$ python -q
>>> import numpy as np
>>> from numpy import linalg as LA
>>> np.set_printoptions(precision=3, suppress=True, linewidth=140)
>>> J = np.array([[9, -2, 4, 8, 4],
...     [-9, -5, 5, 0, 8],
...     [-9, -5, 5, 0, 8],
...     [2, -2, -1, -4, -9],
...     [9, -6, 0, -7, 6],
...     [1, -9, 9, 6, -4],
...     [-8, 2, 3, 4, 4]])
>>> t3 = np.stack([J, -2 * J, J[::-1]])
>>> (t3 @ J.T).shape
(3, 7, 7)
>>> LA.matrix_rank(t3.reshape(3, -1))
np.int64(2)
>>> t3.sum(axis=0)
array([[-17,   4,  -1,  -4,   0],
       [ 10,  -4,   4,   6, -12],
       [ 18,  -1,  -5,  -7,  -2],
       [  0,   0,   0,   0,   0],
       [-18,   1,   5,   7,   2],
       [-10,   4,  -4,  -6,  12],
       [ 17,  -4,   1,   4,   0]])
>>> x0 = np.array([5, -5, 2, 3, 0])
>>> J @ x0
array([ 87, -10, -10,   6,  54,  86, -32])
>>> (J @ x0).argmax()
np.int64(0)
>>> proj = J @ LA.solve(J.T @ J, J.T)
>>> round(float(np.trace(proj)), 3)
5.0
>>> np.diag(proj)
array([0.754, 0.456, 0.456, 0.511, 0.98 , 0.845, 0.997])
>>> np.allclose(proj @ proj, proj)
True
>>> x0 = np.array([-2, 0, 2, 1, -3])
>>> rhs = J @ x0
>>> rhs
array([-14,   4,   4,  17, -43,  34,  14])
>>> np.round(LA.lstsq(J, rhs)[0], 3) + 0
array([-2.,  0.,  2.,  1., -3.])
>>> np.round(LA.solve(J.T @ J, J.T @ rhs), 3) + 0
array([-2.,  0.,  2.,  1., -3.])
>>> rng = np.random.default_rng(7328)
>>> rhs = rhs + 0.1 * rng.normal(size=7)
>>> rhs
array([-14.039,   4.072,   4.03 ,  16.705, -43.053,  33.874,  14.03 ])
>>> coef, *_ = LA.lstsq(J, rhs)
>>> round(float(LA.norm(rhs - J @ coef)), 3)
0.148
>>> np.round(J.T @ (rhs - J @ coef), 3) + 0
array([0., 0., 0., 0., 0.])
>>> coef.round()
array([-2., -0.,  2.,  1., -3.])
>>> q, vecs = LA.qr(J[:, :2])[0], LA.qr(J[:, 2:])[0]
>>> s = LA.svd(q.T @ vecs, compute_uv=False)
>>> (s > 0.9).sum()
np.int64(1)
>>> np.round(LA.norm(q @ q.T - vecs @ vecs.T, 2), 3)
np.float64(1.0)
>>> s
array([0.993, 0.248])
>>> X = np.eye(8, dtype=int)[rng.permutation(8)] * np.array([3, 2, 0, 2, 3, 1, 1, 3])
>>> X
array([[3, 0, 0, 0, 0, 0, 0, 0],
       [0, 0, 0, 0, 0, 0, 0, 0],
       [0, 0, 0, 0, 0, 0, 1, 0],
       [0, 0, 0, 0, 3, 0, 0, 0],
       [0, 0, 0, 0, 0, 1, 0, 0],
       [0, 0, 0, 0, 0, 0, 0, 3],
       [0, 0, 0, 2, 0, 0, 0, 0],
       [0, 2, 0, 0, 0, 0, 0, 0]])
>>> [round(float(x), 3) for x in LA.svd(X, compute_uv=False)[:3]]
[3.0, 3.0, 3.0]
>>> LA.cond(X) > 100
np.True_
>>> np.argsort(-LA.norm(X, axis=0).round(6), kind="stable")[:3]
array([0, 4, 7])
>>> data = np.loadtxt("run2.csv", delimiter=",")
>>> data
array([[ 1.2,  0.4, -1.2, -0.8,  5. , -0.4],
       [ 1. , -1.1,  1.2, -0.5, -3.5, -1.9],
       [-0.5,  0. , -0.5,  0.3, -0.5, -1.2],
       [ 0.9,  0.5,  0.1, -0.9, -2. ,  0.6],
       [-1.7, -0.5,  1.7, -1. ,  2. , -0.2],
       [ 1.6,  0.1, -0.4, -0.5,  2. ,  0.5],
       [-1.3,  0. , -0.8,  0.5, -4. , -1. ],
       [ 1.1,  0.5,  0.1,  1.3,  3. , -0.1],
       [ 0.8, -0.7, -0.2, -1. , -3. , -1.4]])
>>> x0 = np.array([-2, 1, -2, -1, -2, -2])
>>> rhs = data @ x0
>>> coef, lr = np.zeros(6), 1 / LA.norm(data, 2) ** 2
>>> for i in range(50):
...     coef -= lr * data.T @ (data @ coef - rhs)
...     if i % 10 == 0: print(i, round(LA.norm(data @ coef - rhs), 3))
... 
0 7.322
10 3.92
20 2.279
30 1.424
40 0.972
>>> round(float(LA.cond(data)), 3)
14.627
>>> coef
array([-1.907,  0.169, -2.086, -0.725, -1.982, -1.718])
>>> q, vecs = LA.qr(data[:, :1])[0], LA.qr(data[:, 1:])[0]
>>> s = LA.svd(q.T @ vecs, compute_uv=False)
>>> s
array([0.414])
>>> t = np.radians(178)
>>> Rm = np.eye(6)
>>> Rm[4, 4] = Rm[0, 0] = np.cos(t)
>>> Rm[4, 0], Rm[0, 4] = -np.sin(t), np.sin(t)
>>> Rm
array([[-0.999,  0.   ,  0.   ,  0.   ,  0.035,  0.   ],
       [ 0.   ,  1.   ,  0.   ,  0.   ,  0.   ,  0.   ],
       [ 0.   ,  0.   ,  1.   ,  0.   ,  0.   ,  0.   ],
       [ 0.   ,  0.   ,  0.   ,  1.   ,  0.   ,  0.   ],
       [-0.035,  0.   ,  0.   ,  0.   , -0.999,  0.   ],
       [ 0.   ,  0.   ,  0.   ,  0.   ,  0.   ,  1.   ]])
>>> A2 = data @ Rm.T
>>> round(float(LA.det(Rm)), 3), np.round(np.trace(Rm), 3)
(1.0, np.float64(2.001))
>>> LA.svd(data, compute_uv=False), LA.svd(A2, compute_uv=False)
(array([9.337, 3.612, 3.06 , 2.506, 2.006, 0.638]), array([9.337, 3.612, 3.06 , 2.506, 2.006, 0.638]))
>>> np.allclose(data @ data.T, A2 @ A2.T)
True
>>> np.allclose(LA.norm(data, axis=1), LA.norm(A2, axis=1))
True
>>> E = np.load("sample0.npy")
>>> E
array([[ 0, 10, -4],
       [ 0, 10, -4],
       [ 0, 15, -6]])
>>> C2 = E.T @ E
>>> np.allclose(C2, C2.T)
True
>>> np.diag(C2)
array([  0, 425,  68])
>>> Uu, s, Vh = LA.svd(E)
>>> s.round(3) + 0
array([22.204,  0.   ,  0.   ])
>>> np.argmax(s[:-1] / (s[1:] + 1e-6)) + 1
np.int64(1)
>>> A2 = Uu[:, :1] @ np.diag(s[:1]) @ Vh[:1]
>>> LA.matrix_rank(E, rtol=0.05)
np.int64(1)
>>> LA.matrix_rank(A2)
np.int64(1)
>>> np.round(np.abs(E - A2).max(), 3)
np.float64(0.0)
>>> round(float(LA.norm(E - A2, 2)), 3), np.round(s[1], 3)
(0.0, np.float64(0.0))
>>> r0 = np.array([3, -4, 5])
>>> np.cross(E[0, :3], E[2, :3])
array([0, 0, 0])
>>> np.correlate(E[0], E[2], "full")
array([  0, -60, 174, -60,   0])
>>> np.array([np.convolve(row, r0, "same") for row in E])
array([[ 30, -52,  66],
       [ 30, -52,  66],
       [ 45, -78,  99]])
>>> np.polyval(r0, E[0])
array([  5, 265,  69])
